% ipython --no-banner

In [1]: import numpy as np

In [2]: from numpy import linalg as LA

In [3]: np.set_printoptions(precision=4, suppress=True, linewidth=200)

In [4]: X = np.loadtxt("run14.csv", delimiter=",")

In [5]: X
Out[5]: 
array([[ 0.3799, -0.3799, -0.1974],
       [ 0.4777, -0.4777, -0.2543],
       [-0.2355,  0.2355,  0.1194],
       [-0.4462,  0.4462,  0.2355],
       [ 0.    ,  0.    ,  0.    ],
       [ 0.537 , -0.537 , -0.2913],
       [-0.3799,  0.3799,  0.1974],
       [-0.2355,  0.2355,  0.1194],
       [-0.5915,  0.5915,  0.3275],
       [-0.0798,  0.0798,  0.04  ],
       [-0.1586,  0.1586,  0.0798],
       [-0.2355,  0.2355,  0.1194],
       [ 0.1194, -0.1194, -0.0599],
       [ 0.3452, -0.3452, -0.1781],
       [ 0.4462, -0.4462, -0.2355],
       [ 0.0798, -0.0798, -0.04  ],
       [ 0.3799, -0.3799, -0.1974],
       [ 0.1974, -0.1974, -0.0997],
       [ 0.1974, -0.1974, -0.0997],
       [-0.2355,  0.2355,  0.1194],
       [ 0.1194, -0.1194, -0.0599],
       [-0.7064,  0.7064,  0.4136],
       [-0.7443,  0.7443,  0.4462],
       [ 0.    ,  0.    ,  0.    ],
       [-0.0798,  0.0798,  0.04  ]])

In [6]: r = LA.matrix_rank(X)

In [7]: r
Out[7]: np.int64(2)

In [8]: null = LA.svd(X)[2][r:].T

In [9]: np.round(null[:, 0] / null[np.abs(null[:, 0]).round(6).argmax(), 0], 4) + 0
Out[9]: array([1., 1., 0.])

In [10]: labels = X[:, 1] > np.median(X[:, 1])

In [11]: r0 = X[labels].mean(axis=0) - X[~labels].mean(axis=0)

In [12]: ((X - X.mean(axis=0)) @ r0 > 0).astype(int)
Out[12]: array([0, 0, 1, 1, 0, 0, 1, 1, 1, 1, 1, 1, 0, 0, 0, 0, 0, 0, 0, 1, 0, 1, 1, 0, 1])

In [13]: U, sigma, Vt = LA.svd(X)

In [14]: sigma.round(4) + 0
Out[14]: array([2.7319, 0.0555, 0.    ])

In [15]: other = U[:, :2] @ np.diag(sigma[:2]) @ Vt[:2]

In [16]: print(LA.matrix_rank(other))
2

In [17]: def softmax(z):
    ...:     e = np.exp(z - z.max(axis=-1, keepdims=True))
    ...:     return e / e.sum(axis=-1, keepdims=True)
    ...: 

In [18]: softmax(X).sum(axis=1)
Out[18]: array([1., 1., 1., 1., 1., 1., 1., 1., 1., 1., 1., 1., 1., 1., 1., 1., 1., 1., 1., 1., 1., 1., 1., 1., 1.])

In [19]: softmax(10 * X[10])
Out[19]: array([0.028 , 0.6681, 0.3038])

In [20]: softmax(X[10] + 4)
Out[20]: array([0.2745, 0.377 , 0.3484])

In [21]: att = X @ X.T / np.sqrt(3)

In [22]: softmax(att)[10] @ X
Out[22]: array([-0.061 ,  0.061 ,  0.0366])

In [23]: print(softmax(att).round(6).argmax(axis=1))
[ 5  5 22 22  0  5 22 22 22 22 22 22  5  5  5  5  5  5  5 22  5 22 22  0 22]

In [24]: d = LA.norm(X[:, None] - X[None], axis=-1)

In [25]: LA.matrix_rank(d ** 2)
Out[25]: np.int64(4)

In [26]: d.shape
Out[26]: (25, 25)

In [27]: d.mean(axis=1).argmax()
Out[27]: np.int64(22)

In [28]: print(np.unravel_index(d.round(6).argmax(), d.shape))
(np.int64(5), np.int64(22))

In [29]: np.flatnonzero(d[24] < d.mean() / 2)
Out[29]: array([ 2,  4,  7,  9, 10, 11, 12, 15, 19, 20, 23, 24])

In [30]: d[:5, :5]
Out[30]: 
array([[0.    , 0.1496, 0.9262, 1.2459, 0.5724],
       [0.1496, 0.    , 1.0756, 1.3954, 0.7218],
       [0.9262, 1.0756, 0.    , 0.3198, 0.3538],
       [1.2459, 1.3954, 0.3198, 0.    , 0.6735],
       [0.5724, 0.7218, 0.3538, 0.6735, 0.    ]])

In [31]: data = np.loadtxt("test7.csv", delimiter=",")

In [32]: data
Out[32]: 
array([[ 15.,  -4.,   9.,   5.],
       [  0.,   7.,   0.,   0.],
       [-24.,  12., -18., -13.],
       [ 24., -12.,  24.,  19.]])

In [33]: print(np.einsum("ij,ji->", data, data))
143.0

In [34]: np.round(LA.eigvals(data).sum().real, 4)
Out[34]: np.float64(23.0)

In [35]: np.einsum("ii->", data)
Out[35]: np.float64(23.0)

In [36]: round(float(LA.det(data[::-1])), 4)
Out[36]: 882.0

In [37]: hat = np.triu(np.array([[4, 2, 4, -5], [-4, 0, 1, 1], [4, -5, 2, 5], [-1, 3, 2, -1]]), 1) + np.eye(4)

In [38]: other = hat @ data @ LA.inv(hat)

In [39]: print(hat @ data - data @ hat)
[[-216.   92. -248. -113.]
 [   0.    0.   -1.   -1.]
 [ 120.  -12.  204.   53.]
 [   0.  -48.  -84.   12.]]
